In [1]: import numpy as np

In [2]: import numpy.linalg as la

In [3]: np.set_printoptions(suppress=True, linewidth=200)

In [4]: def rd(a):
   ...:     return np.round(a, 1) + 0
   ...: 

In [5]: E = np.load("m.npy")

In [6]: print(E)
[[ 11.4  14.2  -8.   -2.1]
 [  7.2  -2.1  16.3  -8.8]
 [-15.9   8.    8.4   3.4]
 [ -5.7   3.8 -16.9   8.2]
 [  6.2 -19.    0.3   1.6]
 [  9.3  13.4  -5.7  10.2]
 [  9.1   0.2  -8.7  15.6]
 [ 10.4  -3.    3.5  16.5]
 [  1.5   1.7  17.5   9.4]
 [-12.1 -11.1  -4.7  10.4]
 [  4.8   5.   -7.4  17.2]
 [ -1.7  18.6  -6.1  -3.5]
 [-12.5   6.9  12.7  -6. ]
 [ -9.6   6.9  -3.5 -15.7]
 [ 12.6  11.8  -9.1   4.4]
 [-12.9   6.8  13.   -4.3]
 [  1.7   1.9 -12.5 -15.4]
 [  8.2  -2.9  16.   -8.3]
 [ -4.1   3.1 -18.9   4. ]
 [  2.9  -3.5  -9.2 -17.2]
 [ 14.3   3.7  11.6   6.8]
 [  7.3  -6.4 -15.3  -8.4]
 [-14.3   8.6  10.1   4.6]
 [ -0.8 -11.3   5.   15.7]
 [-10.7  -6.6  13.5  -7.9]
 [-16.8   7.4   0.1  -8. ]
 [ -2.3 -13.2 -12.   -8.7]
 [ -1.9 -11.  -14.6   7.9]
 [-10.1  17.1   2.3  -0.4]
 [ -1.4  10.7  14.7   8.3]
 [ 11.   -3.9  12.9  -9.9]
 [  0.  -19.9  -0.1   1.6]
 [ 12.5   3.3  -3.2  15. ]
 [  7.    7.8 -17.    0.3]
 [  5.1 -12.1 -14.8   3.3]
 [  2.8   1.6  13.8 -14.2]
 [ -3.1  15.    8.2  -9.9]
 [  8.4 -11.4   8.9  11. ]
 [ 14.    1.   -8.4  11.5]
 [ -1.9  -2.6  12.6  15.2]
 [ -2.3 -18.9   5.8   2.1]]

In [7]: cen = (E - E.mean(axis=0)) / E.std(axis=0)

In [8]: print(np.argwhere(np.abs(cen) > 2))
[[31  1]]

In [9]: print(rd(cen.std(axis=0)))
[1. 1. 1. 1.]

In [10]: beta = la.lstsq(np.delete(cen, 1, axis=1), cen[:, 1])[0]

In [11]: print(rd(beta))
[-0.1  0.  -0.1]

In [12]: print(rd(1 - np.var(cen[:, 1] - np.delete(cen, 1, axis=1) @ beta)))
0.0

In [13]: print(np.abs(beta).argmax())
0

In [14]: K = np.loadtxt("out19.csv", delimiter=",")

In [15]: print(K)
[[-0.7 -2.   5.  -4.  -4.  -5.  -5.   1.   4.   1.  -5.  -1. ]
 [-5.  -3.7 -4.  -2.   0.  -2.  -4.   2.   3.   4.  -4.  -5. ]
 [-5.   2.  -4.7  5.   0.  -1.   3.  -1.   5.   1.   2.   4. ]
 [ 4.  -3.  -3.  -3.7  0.   5.  -2.  -1.   2.   4.   3.  -4. ]
 [ 0.  -2.  -5.  -4.  -4.7 -1.   0.   1.  -3.   1.  -3.  -4. ]
 [ 0.   5.   5.   0.   5.  -4.7  1.   0.  -2.   2.   1.   5. ]
 [-1.   3.  -2.  -1.   5.   5.   3.3  0.  -2.  -5.   0.  -4. ]
 [ 5.  -2.  -1.  -3.   2.  -4.  -1.   1.3  1.   4.   3.   3. ]
 [ 1.  -1.  -1.  -2.  -5.   5.   4.   4.  -4.7  1.  -5.   1. ]
 [ 2.  -1.  -4.   1.   0.  -4.  -2.  -2.  -3.   3.3  3.  -5. ]
 [ 0.  -1.   2.   5.   3.   2.  -4.  -1.   5.   5.   4.3  3. ]
 [-1.  -2.   5.  -4.  -4.  -5.  -5.   1.   4.   1.  -5.  -0.7]]

In [16]: print(round(np.log10(la.cond(K))))
3

In [17]: print(la.matrix_rank(K, rtol=0.1))
9

In [18]: print(np.argsort(-la.norm(K, axis=0).round(6), kind="stable")[:3])
[ 5  2 11]

In [19]: print(rd(la.norm(K, 2) / la.norm(K)))
0.5

In [20]: print(rd(np.abs(la.svd(K)[2][-1])))
[0.3 0.1 0.2 0.1 0.2 0.  0.  0.6 0.  0.  0.6 0.2]

In [21]: Q, r_ = la.qr(K)

In [22]: print(rd(Q))
[[-0.1 -0.2  0.5 -0.2 -0.1 -0.1  0.2  0.  -0.2 -0.2  0.3 -0.7]
 [-0.5 -0.5 -0.1 -0.2  0.5 -0.1 -0.2  0.2  0.2  0.2  0.1  0. ]
 [-0.5  0.1 -0.4  0.2 -0.2 -0.2  0.   0.  -0.7  0.1  0.1  0. ]
 [ 0.4 -0.3 -0.2 -0.1  0.2  0.3  0.4 -0.2 -0.4  0.5  0.1  0. ]
 [ 0.  -0.2 -0.3 -0.4 -0.3 -0.2  0.3  0.3  0.  -0.2 -0.6 -0.1]
 [ 0.   0.6  0.2 -0.3  0.2 -0.3  0.1  0.4  0.   0.5 -0.1  0. ]
 [-0.1  0.3 -0.2 -0.4  0.4  0.3  0.2  0.1 -0.1 -0.6  0.2  0.1]
 [ 0.5 -0.1 -0.1 -0.1  0.3 -0.4 -0.5  0.1 -0.4 -0.2  0.   0. ]
 [ 0.1 -0.1 -0.1 -0.1 -0.5  0.4 -0.3  0.6  0.   0.1  0.3  0.1]
 [ 0.2 -0.1 -0.3  0.2 -0.1 -0.5  0.4  0.2  0.3 -0.1  0.5  0.1]
 [ 0.  -0.1  0.2  0.6  0.3  0.2  0.3  0.5 -0.2 -0.2 -0.2  0. ]
 [-0.1 -0.2  0.5 -0.2 -0.1 -0.1  0.2  0.  -0.2 -0.1  0.1  0.7]]

In [23]: print(rd(np.abs(np.diag(r_))))
[ 9.9  8.8 12.7  9.3  8.8 12.4  3.8  2.5  7.   4.4  0.7  0.1]
